$ python -q
>>> import numpy as np
>>> from numpy import linalg as LA
>>> np.set_printoptions(precision=1, suppress=True, linewidth=140)
>>> def rd(a):
...     return np.round(a, 1) + 0
... 
>>> arr = np.load("arr.npy")
>>> arr
array([[ 5.,  9.,  8.,  0.,  0.],
       [ 6.,  1.,  9.,  0.,  0.],
       [ 5.,  9.,  4.,  0.,  0.],
       [ 0.,  0.,  0.,  2.,  2.],
       [ 0.,  0.,  0., -1., -1.]])
>>> rd(arr @ LA.pinv(arr) @ arr)
array([[ 5.,  9.,  8.,  0.,  0.],
       [ 6.,  1.,  9.,  0.,  0.],
       [ 5.,  9.,  4.,  0.,  0.],
       [ 0.,  0.,  0.,  2.,  2.],
       [ 0.,  0.,  0., -1., -1.]])
>>> rd(np.trace(LA.pinv(arr) @ arr))
np.float64(4.0)
>>> np.allclose(arr[:-1].T @ LA.lstsq(arr[:-1].T, arr[-1])[0], arr[-1])
True
>>> print(np.unique(arr.round(6), axis=0).shape)
(5, 5)
>>> P = np.triu(np.array([[2, 2, 1, -2, 1],
...     [0, 1, 2, 1, 1],
...     [0, 2, -1, -2, 1],
...     [-1, 0, -1, 0, -1],
...     [-2, 0, 0, -1, -1]]), 1) + np.eye(5)
>>> Y = P @ arr @ LA.inv(P)
>>> print(rd(LA.det(Y)))
0.0
>>> Y
array([[ 22., -24.,  56., 175., 116.],
       [ 16., -13.,  27., 100.,  71.],
       [  5.,  -1.,   1.,   8.,  -2.],
       [  0.,   0.,   0.,   3.,   6.],
       [  0.,   0.,   0.,  -1.,  -2.]])
>>> LA.matrix_rank(Y)
np.int64(4)
>>> np.trace(Y), np.trace(arr)
(np.float64(11.0), np.float64(11.0))
>>> rd(LA.det(arr.T))
np.float64(0.0)
>>> rd(LA.eigvals(arr).sum().real)
np.float64(11.0)
>>> print(np.einsum("ij,ji->", arr, arr))
393.0
>>> rd(LA.det(arr[::-1]))
np.float64(0.0)
>>> print(np.kron(np.eye(2, dtype=int), arr))
[[ 5.  9.  8.  0.  0.  0.  0.  0.  0.  0.]
 [ 6.  1.  9.  0.  0.  0.  0.  0.  0.  0.]
 [ 5.  9.  4.  0.  0.  0.  0.  0.  0.  0.]
 [ 0.  0.  0.  2.  2.  0.  0.  0.  0.  0.]
 [ 0.  0.  0. -1. -1.  0.  0.  0. -0. -0.]
 [ 0.  0.  0.  0.  0.  5.  9.  8.  0.  0.]
 [ 0.  0.  0.  0.  0.  6.  1.  9.  0.  0.]
 [ 0.  0.  0.  0.  0.  5.  9.  4.  0.  0.]
 [ 0.  0.  0.  0.  0.  0.  0.  0.  2.  2.]
 [ 0.  0.  0. -0. -0.  0.  0.  0. -1. -1.]]
>>> rd(LA.eigvals(arr))
array([18.5, -1.5, -6.9,  1. ,  0. ])
>>> np.einsum("ii->", arr)
np.float64(11.0)
